In [1]: import numpy as np

In [2]: import numpy.linalg as la

In [3]: np.set_printoptions(suppress=True, linewidth=140)

In [4]: def rd(a):
   ...:     return np.round(a, 2) + 0
   ...: 

In [5]: X = np.array([[2, 2, -2],
   ...:     [1, -1, -1],
   ...:     [2, -2, -2],
   ...:     [-2, 0, 2],
   ...:     [0, 0, 0],
   ...:     [-1, 2, 1]])

In [6]: rd(X @ la.pinv(X) @ X)
Out[6]: 
array([[ 2.,  2., -2.],
       [ 1., -1., -1.],
       [ 2., -2., -2.],
       [-2.,  0.,  2.],
       [ 0.,  0.,  0.],
       [-1.,  2.,  1.]])

In [7]: np.abs(np.diag(la.qr(X)[1])) > 1e-9
Out[7]: array([ True,  True, False])

In [8]: np.allclose(X[:-1].T @ la.lstsq(X[:-1].T, X[-1])[0], X[-1])
Out[8]: True

In [9]: rd(np.trace(la.pinv(X) @ X))
Out[9]: np.float64(2.0)

In [10]: vec = np.array([3, 2, 3])

In [11]: X @ (2 * vec)
Out[11]: array([ 8, -4, -8,  0,  0,  8])

In [12]: np.sign((X @ vec).round(6))
Out[12]: array([ 1, -1, -1,  0,  0,  1])

In [13]: print(np.argsort(-la.norm(X, axis=0).round(6), kind="stable")[:3])
[0 2 1]

In [14]: [round(float(x), 2) for x in la.svd(X, compute_uv=False)[:3]]
Out[14]: [5.4, 3.45, 0.0]

In [15]: la.matrix_rank(X, rtol=0.1)
Out[15]: np.int64(2)

In [16]: print(rd(la.norm(X, 2) / la.norm(X)))
0.84

In [17]: A = np.loadtxt("m.csv", delimiter=",")

In [18]: A
Out[18]: 
array([[  7.,   0.,   0.,   2.,   8.,   3.,   5.,   8.],
       [ 21.,   0.,   0.,   6.,  24.,   9.,  15.,  24.],
       [-14.,   0.,   0.,  -4., -16.,  -6., -10., -16.],
       [  7.,   0.,   0.,   2.,   8.,   3.,   5.,   8.],
       [ 21.,   0.,   0.,   6.,  24.,   9.,  15.,  24.]])

In [19]: Uu, sv, VT = la.svd(A)

In [20]: evecs = VT[:(sv > 1e-8).sum()]

In [21]: rng = np.random.default_rng(93646)

In [22]: vec = A[2] + -2 * A[0] + rng.integers(2) * np.eye(8)[5]

In [23]: vec
Out[23]: array([-28.,   0.,   0.,  -8., -32., -12., -20., -32.])

In [24]: rd(la.norm(vec - evecs.T @ evecs @ vec))
Out[24]: np.float64(0.0)

In [25]: rd(evecs.T @ evecs)
Out[25]: 
array([[0.23, 0.  , 0.  , 0.07, 0.26, 0.1 , 0.16, 0.26],
       [0.  , 0.  , 0.  , 0.  , 0.  , 0.  , 0.  , 0.  ],
       [0.  , 0.  , 0.  , 0.  , 0.  , 0.  , 0.  , 0.  ],
       [0.07, 0.  , 0.  , 0.02, 0.07, 0.03, 0.05, 0.07],
       [0.26, 0.  , 0.  , 0.07, 0.3 , 0.11, 0.19, 0.3 ],
       [0.1 , 0.  , 0.  , 0.03, 0.11, 0.04, 0.07, 0.11],
       [0.16, 0.  , 0.  , 0.05, 0.19, 0.07, 0.12, 0.19],
       [0.26, 0.  , 0.  , 0.07, 0.3 , 0.11, 0.19, 0.3 ]])

In [26]: la.matrix_rank(np.vstack([A, vec]))
Out[26]: np.int64(1)

In [27]: rd(la.norm(A[1], 1)), rd(la.norm(A[1], np.inf))
Out[27]: (np.float64(99.0), np.float64(24.0))

In [28]: print(la.norm(A, axis=1).argmax())
1

In [29]: rd(la.norm(A, 1)), rd(la.norm(A, np.inf))
Out[29]: (np.float64(80.0), np.float64(99.0))

In [30]: rd(la.norm(A, axis=0))
Out[30]: array([34.29,  0.  ,  0.  ,  9.8 , 39.19, 14.7 , 24.49, 39.19])

In [31]: print(rd(la.norm(A, 2)))
71.83

In [32]: print(rd(la.norm(A) ** 2 / la.norm(A, 2) ** 2))
1.0

In [33]: la.norm(A, axis=2)
AxisError: axis 2 is out of bounds for array of dimension 2


In [34]: print(rd(la.norm(A[1] - A[0])))
29.33

In [35]: rk = la.matrix_rank(A)

In [36]: rk
Out[36]: np.int64(1)

In [37]: N = la.svd(A)[2][rk:].T

In [38]: [int(la.matrix_rank(np.delete(A, i, axis=0))) for i in range(5)]
Out[38]: [1, 1, 1, 1, 1]

In [39]: Uu, sv, VT = la.svd(A)

In [40]: np.argmax(sv[:-1] / (sv[1:] + 1e-6)) + 1
Out[40]: np.int64(1)

In [41]: B = Uu[:, :1] @ np.diag(sv[:1]) @ VT[:1]

In [42]: print(rd(la.norm(A - B) / la.norm(A)))
0.0

In [43]: print(la.matrix_rank(B))
1

In [44]: rd(np.abs(A - B).max())
Out[44]: np.float64(0.0)

In [45]: W0 = np.array([[0, 1, 1, 0], [1, 0, 1, 1], [1, 1, 0, 1], [0, 1, 1, 0]])

In [46]: w, evecs = la.eigh(W0)

In [47]: rd(w)
Out[47]: array([-1.56, -1.  ,  0.  ,  2.56])

In [48]: w.sum(), np.trace(W0)
Out[48]: (np.float64(0.0), np.int64(0))

In [49]: (w > 1e-8).sum(), (w < -1e-8).sum()
Out[49]: (np.int64(1), np.int64(2))

In [50]: rd(la.svd(W0, compute_uv=False))
Out[50]: array([2.56, 1.56, 1.  , 0.  ])

In [51]: w1 = np.array([[1, -3, 2], [0, 1, 0], [-2, 2, -2], [1, -1, -1]])

In [52]: b = np.array([1, 1, 3])

In [53]: H = np.maximum(W0 @ w1 + b, 0)

In [54]: (H > 0).astype(int)
Out[54]: 
array([[0, 1, 1],
       [1, 0, 1],
       [1, 0, 1],
       [0, 1, 1]])

In [55]: Z = np.array([[-5, -4, -5], [4, -5, -9], [-4, 4, 7]])

In [56]: (H @ Z).round(6).argmax(axis=1)
Out[56]: array([0, 2, 2, 0])

In [57]: H @ Z
Out[57]: 
array([[ 12, -16, -29],
       [-13,   4,   9],
       [-31,   4,  13],
       [ 12, -16, -29]])

In [58]: K = np.load("test13.npy")

In [59]: K
Out[59]: 
array([[ 1.1,  2. ,  0.5, 16. ,  1.3, -0.3,  0.6],
       [ 0.1, -0.5,  0.4,  6. , -1.1, -0.9, -1.1],
       [-0.6,  1.6, -1. ,  6. ,  0.4,  0.1,  0.8]])

In [60]: rd(la.norm(A, 2) / la.norm(A))
Out[60]: np.float64(1.0)

In [61]: la.cond(A) > 100
Out[61]: np.True_

In [62]: print([round(float(x), 2) for x in la.svd(A, compute_uv=False)[:3]])
[71.83, 0.0, 0.0]

In [63]: la.matrix_rank(A, rtol=0.1)
Out[63]: np.int64(1)

In [64]: M = np.loadtxt("case3.csv", delimiter=",")

In [65]: M
Out[65]: 
array([[-6.,  4., -2.],
       [-8.,  6., -2.],
       [ 0.,  0., -4.]])

In [66]: Uu, sv, VT = la.svd(A, full_matrices=False)

In [67]: np.cumsum(sv ** 2) / np.sum(sv ** 2)
Out[67]: array([1., 1., 1., 1., 1.])

In [68]: rd(Uu.T @ Uu)
Out[68]: 
array([[1., 0., 0., 0., 0.],
       [0., 1., 0., 0., 0.],
       [0., 0., 1., 0., 0.],
       [0., 0., 0., 1., 0.],
       [0., 0., 0., 0., 1.]])

In [69]: Uu.shape, sv.shape, VT.shape
Out[69]: ((5, 5), (5,), (5, 8))

In [70]: (sv > 1e-8).sum()
Out[70]: np.int64(1)

In [71]: rd(VT @ VT.T)
Out[71]: 
array([[1., 0., 0., 0., 0.],
       [0., 1., 0., 0., 0.],
       [0., 0., 1., 0., 0.],
       [0., 0., 0., 1., 0.],
       [0., 0., 0., 0., 1.]])

In [72]: rd(sv / sv[0])
Out[72]: array([1., 0., 0., 0., 0.])

In [73]: print(rd(np.sqrt((sv ** 2).sum())), rd(la.norm(A)))
71.83 71.83

In [74]: rd(Uu.T @ A @ VT.T)
Out[74]: 
array([[71.83,  0.  ,  0.  ,  0.  ,  0.  ],
       [ 0.  ,  0.  ,  0.  ,  0.  ,  0.  ],
       [ 0.  ,  0.  ,  0.  ,  0.  ,  0.  ],
       [ 0.  ,  0.  ,  0.  ,  0.  ,  0.  ],
       [ 0.  ,  0.  ,  0.  ,  0.  ,  0.  ]])
